$ python -q
>>> import numpy as np
>>> import numpy.linalg as la
>>> np.set_printoptions(suppress=True, linewidth=140)
>>> feats = np.loadtxt("case9.csv", delimiter=",")
>>> print(feats)
[[ 1.  0.  1.  1.  2.  2.  0.  0.]
 [ 0.  2.  0.  1.  0.  1.  1.  2.]
 [ 0.  0.  0.  0.  2.  1.  2.  1.]
 [ 1.  2.  1.  0.  1.  0.  0.  2.]
 [ 1.  2.  1.  2.  1.  2.  0.  2.]
 [ 2.  2.  2.  2.  0.  1.  1.  2.]
 [ 0.  1.  2.  0.  0.  2.  1.  0.]
 [ 0.  1.  1.  0.  0.  1.  0.  0.]
 [ 1.  1.  2.  0.  1.  1.  1.  0.]
 [ 1.  2.  1.  1.  0.  0.  2.  0.]
 [ 1.  2.  1.  2.  2.  0.  2.  0.]
 [ 0.  1.  1.  2.  0.  1.  0.  0.]
 [ 1.  0.  1.  0.  2.  2.  0.  2.]
 [ 1.  1.  1.  1.  2.  0.  2.  2.]
 [ 1. -2.  1.  0.  2.  1. -1. -2.]]
>>> rng = np.random.default_rng(162070)
>>> labels = rng.permutation(8)
>>> B = feats[:, labels] * rng.choice([-1, 1], 8)
>>> print(B)
[[ 1.  1.  0.  0. -1. -2. -2.  0.]
 [ 1.  0.  2.  1. -0. -0. -1.  2.]
 [ 0.  0.  1.  2. -0. -2. -1.  0.]
 [ 0.  1.  2.  0. -1. -1. -0.  2.]
 [ 2.  1.  2.  0. -1. -1. -2.  2.]
 [ 2.  2.  2.  1. -2. -0. -1.  2.]
 [ 0.  0.  0.  1. -2. -0. -2.  1.]
 [ 0.  0.  0.  0. -1. -0. -1.  1.]
 [ 0.  1.  0.  1. -2. -1. -1.  1.]
 [ 1.  1.  0.  2. -1. -0. -0.  2.]
 [ 2.  1.  0.  2. -1. -2. -0.  2.]
 [ 2.  0.  0.  0. -1. -0. -1.  1.]
 [ 0.  1.  2.  0. -1. -2. -2.  0.]
 [ 1.  1.  2.  2. -1. -2. -0.  1.]
 [ 0.  1. -2. -1. -1. -2. -1. -2.]]
>>> left, _, Vt = la.svd(feats.T @ B)
>>> print(labels)
[3 0 7 6 2 4 5 1]
>>> P = feats @ la.solve(feats.T @ feats, feats.T)
>>> print(np.round(P @ feats[:, 2], 2) + 0)
[1. 0. 0. 1. 1. 2. 2. 1. 2. 1. 1. 1. 1. 1. 1.]
>>> print(np.trace(P))
8.0
>>> print(np.round(la.eigvalsh(P), 2) + 0)
[0. 0. 0. 0. 0. 0. 0. 1. 1. 1. 1. 1. 1. 1. 1.]
>>> print(np.allclose(P @ P, P))
True
>>> x0 = np.array([2, 1, 7, 7, 6, 4, 3, 5])
>>> rhs = feats @ x0
>>> print(np.round(la.solve(feats.T @ feats, feats.T @ rhs), 2))
[2. 1. 7. 7. 6. 4. 3. 5.]
>>> try:
...     la.solve(feats, rhs)
... except la.LinAlgError as e:
...     print(e)
... 
Last 2 dimensions of the array must be square
>>> rhs = rhs + 0.05 * rng.normal(size=15)
>>> print(rhs.round(2))
[35.99 26.06 26.95 27.01 48.96 50.96 25.95 12.03 29.95 24.02 42.98 25.95 38.94 44.94 10.02]
>>> b, *_ = la.lstsq(feats, rhs)
>>> print(b.round(2))
[2.04 1.04 6.94 6.98 6.   4.02 2.99 4.97]
>>> print([round(float(la.norm(la.solve(feats.T @ feats + lam * np.eye(8), feats.T @ rhs))), 2) for lam in (0, 1, 10, 100)])
[13.71, 12.9, 11.49, 6.45]
>>> B = feats / np.sqrt((feats ** 2).mean(axis=1, keepdims=True))
>>> print(B[6].round(2))
[0.   0.89 1.79 0.   0.   1.79 0.89 0.  ]
>>> print(la.matrix_rank(feats - feats.mean(axis=1, keepdims=True)))
7
>>> m1 = np.load("x.npy")
>>> print(m1)
[[1 2 0 2 1 2 2 0 3 2 3 2 3 1]
 [1 1 3 0 2 3 2 3 1 1 0 1 0 0]
 [2 1 2 0 2 3 0 1 2 3 3 2 3 0]
 [3 2 1 1 3 1 1 3 0 2 3 1 0 1]
 [2 0 3 3 0 3 2 2 1 3 3 1 1 0]]
>>> t = np.radians(36)
>>> Rm = np.eye(14)
>>> Rm[0, 0] = Rm[2, 2] = np.cos(t)
>>> Rm[0, 2], Rm[2, 0] = -np.sin(t), np.sin(t)
>>> B = m1 @ Rm.T
>>> print(np.round(la.svd(m1, compute_uv=False), 2), np.round(la.svd(B, compute_uv=False), 2))
[14.16  5.23  3.92  3.41  2.71] [14.16  5.23  3.92  3.41  2.71]
>>> print(B.round(2))
[[ 0.81  2.    0.59  2.    1.    2.    2.    0.    3.    2.    3.    2.    3.    1.  ]
 [-0.95  1.    3.01  0.    2.    3.    2.    3.    1.    1.    0.    1.    0.    0.  ]
 [ 0.44  1.    2.79  0.    2.    3.    0.    1.    2.    3.    3.    2.    3.    0.  ]
 [ 1.84  2.    2.57  1.    3.    1.    1.    3.    0.    2.    3.    1.    0.    1.  ]
 [-0.15  0.    3.6   3.    0.    3.    2.    2.    1.    3.    3.    1.    1.    0.  ]]
>>> print(np.round(np.abs(B - m1).max(axis=0), 2))
[2.15 0.   1.57 0.   0.   0.   0.   0.   0.   0.   0.   0.   0.   0.  ]
>>> left, sv, Vt = la.svd(B, full_matrices=False)
>>> print(left.shape, sv.shape, Vt.shape)
(5, 5) (5,) (5, 14)
>>> print(np.round(Vt @ Vt.T, 2) + 0)
[[1. 0. 0. 0. 0.]
 [0. 1. 0. 0. 0.]
 [0. 0. 1. 0. 0.]
 [0. 0. 0. 1. 0.]
 [0. 0. 0. 0. 1.]]
>>> print((sv > 1e-8).sum())
5
>>> x0 = np.array([-8, 5, 7, 1, 5, 4, 0, 6, 6, -8, -8, -5, 7, 8])
>>> a = np.maximum(m1 @ x0, 0)
>>> print(np.flatnonzero(a > 1e-9))
[0 1 2]
>>> print(a)
[14 51  6  0  0]
>>> print(np.maximum(m1 @ (3 * x0), 0))
[ 42 153  18   0   0]
>>> print(np.maximum(m1 @ x0, 0) - np.maximum(-m1 @ x0, 0))
[14 51  6 -6 -8]
>>> def softmax(z):
...     e = np.exp(z - z.max(axis=-1, keepdims=True))
...     return e / e.sum(axis=-1, keepdims=True)
... 
>>> print(np.round(softmax(m1[4]), 2))
[0.06 0.01 0.15 0.15 0.01 0.15 0.06 0.06 0.02 0.15 0.15 0.02 0.02 0.01]
>>> scores = m1 @ m1.T / np.sqrt(14)
>>> print(np.round(softmax(scores + np.triu(np.full(scores.shape, -np.inf), 1)), 2) + 0)
[[1.   0.   0.   0.   0.  ]
 [0.01 0.99 0.   0.   0.  ]
 [0.04 0.   0.96 0.   0.  ]
 [0.01 0.01 0.05 0.94 0.  ]
 [0.01 0.   0.02 0.   0.97]]
>>> F = np.load("arr.npy")
>>> print(F)
[[-1.9  0.9  0.1 -0.6  0.4 -1.4  0.6  0. ]
 [-0.8 -0.8 -0.8 -0.9  0.6  0.2  0.7 -0.3]
 [-0.3 -0.4 -1.3 -0.1  1.6  1.5 -0.4 -0.1]
 [-0.9 -0.4 -1.  -2.  -0.7 -1.2 -0.2 -1.3]
 [-1.6 -0.6  1.2  0.   0.9  0.6  1.2 -0.2]
 [-0.8  1.4 -1.1 -1.9  2.7 -0.6 -1.   0.7]]
>>> f, v = F[5], F[3]
>>> print(np.round(f @ f, 2))
16.56
>>> pr = (f @ v) / (f @ f) * f
>>> print(np.round(v - pr, 2))
[-0.75 -0.67 -0.79 -1.64 -1.22 -1.08 -0.01 -1.43]
>>> gram = F.T @ F
>>> print(la.matrix_rank(gram))
6
>>> print(np.round(la.svd(F, compute_uv=False) ** 2, 2))
[22.69 11.54  9.02  6.71  0.75  0.4 ]
>>> print(np.round(np.diag(gram), 2))
[ 8.35  4.09  5.99  8.79 11.67  6.41  3.49  2.32]
>>> print((F @ F.T).shape)
(6, 6)
>>> print(np.trace(gram), (F ** 2).sum())
51.11 51.11
